$ ipython --no-banner

In [1]: import numpy as np

In [2]: import numpy.linalg as la

In [3]: np.set_printoptions(suppress=True, linewidth=100)

In [4]: K, _ = la.qr(np.array([[1.3, 0.1, -0.2], [-0.6, 0.8, -0.1], [-0.6, -0.1, -1.6]]))

In [5]: K.round(1)
Out[5]: 
array([[-0.8, -0.3,  0.4],
       [ 0.4, -0.9,  0.1],
       [ 0.4,  0.2,  0.9]])

In [6]: # keeps lengths

In [7]: x0 = np.array([-3, 3, 2])

In [8]: h1 = np.maximum(K @ x0, 0)

In [9]: np.flatnonzero(h1 > 1e-9)
Out[9]: array([0, 2])

In [10]: h1.round(1)
Out[10]: array([2.4, 0. , 1.3])

In [11]: np.round(np.tanh(K @ x0), 1)
Out[11]: array([ 1. , -1. ,  0.9])

In [12]: np.round(K.T @ h1, 1)
Out[12]: array([-1.5, -0.5,  2.2])

In [13]: np.round(np.maximum(K @ (3 * x0), 0), 1)
Out[13]: array([7.3, 0. , 3.9])

In [14]: M2 = np.array([[-1.1, 1.1], [0.5, 1.9], [2.0, 0.8]])

In [15]: Z = np.array([[-0.9, 0.9, 0.0], [-0.6, -0.8, -0.2]])

In [16]: M = M2 @ Z

In [17]: M.round(1)
Out[17]: 
array([[ 0.3, -1.9, -0.2],
       [-1.6, -1.1, -0.4],
       [-2.3,  1.2, -0.2]])

In [18]: # looks like rank 2

In [19]: Uu, s, Vt = la.svd(M)

In [20]: s.round(1) + 0
Out[20]: array([3. , 2.3, 0. ])

In [21]: np.argmax(s[:-1] / (s[1:] + 1e-6)) + 1
Out[21]: np.int64(2)

In [22]: M2 = Uu[:, :2] @ np.diag(s[:2]) @ Vt[:2]

In [23]: np.round(la.norm(M - M2) / la.norm(M), 1)
Out[23]: np.float64(0.0)

In [24]: Uu, s, Vt = la.svd(M)

In [25]: evecs = Vt[:(s > 1e-8).sum()]

In [26]: rng = np.random.default_rng(2548)

In [27]: x0 = M[2] + 4 * M[0] + rng.integers(2) * np.eye(3)[1]

In [28]: x0.round(1)
Out[28]: array([-1. , -5.3, -1. ])

In [29]: np.round(la.norm(x0 - evecs.T @ evecs @ x0), 1)
Out[29]: np.float64(0.1)

In [30]: la.matrix_rank(np.vstack([M, x0]))
Out[30]: np.int64(3)

In [31]: r0, v = M[0], M[2]

In [32]: round(r0 @ r0, 1)
Out[32]: np.float64(3.7)

In [33]: np.round(r0 @ v, 1)
Out[33]: np.float64(-2.9)

In [34]: pr = (r0 @ v) / (r0 @ r0) * r0

In [35]: round(float(la.norm(r0 + v) ** 2 + la.norm(r0 - v) ** 2), 1)
Out[35]: 20.4

In [36]: np.round(v - pr, 1)
Out[36]: array([-2. , -0.3, -0.3])

In [37]: round((v - pr) @ r0, 1)
Out[37]: np.float64(-0.0)

In [38]: ang = np.radians(15)

In [39]: Rm = np.eye(3)

In [40]: Rm[1, 1] = Rm[2, 2] = np.cos(ang)

In [41]: Rm[1, 2], Rm[2, 1] = -np.sin(ang), np.sin(ang)

In [42]: Rm.round(1)
Out[42]: 
array([[ 1. ,  0. ,  0. ],
       [ 0. ,  1. , -0.3],
       [ 0. ,  0.3,  1. ]])

In [43]: M2 = M @ Rm.T

In [44]: np.allclose(M @ M.T, M2 @ M2.T)
Out[44]: True

In [45]: np.round(np.abs(M2 - M).max(axis=0), 1)
Out[45]: array([0. , 0.1, 0.5])

In [46]: np.allclose(la.norm(M, axis=1), la.norm(M2, axis=1))
Out[46]: True

In [47]: np.round(la.det(Rm), 1), np.round(np.trace(Rm), 1)
Out[47]: (np.float64(1.0), np.float64(2.9))
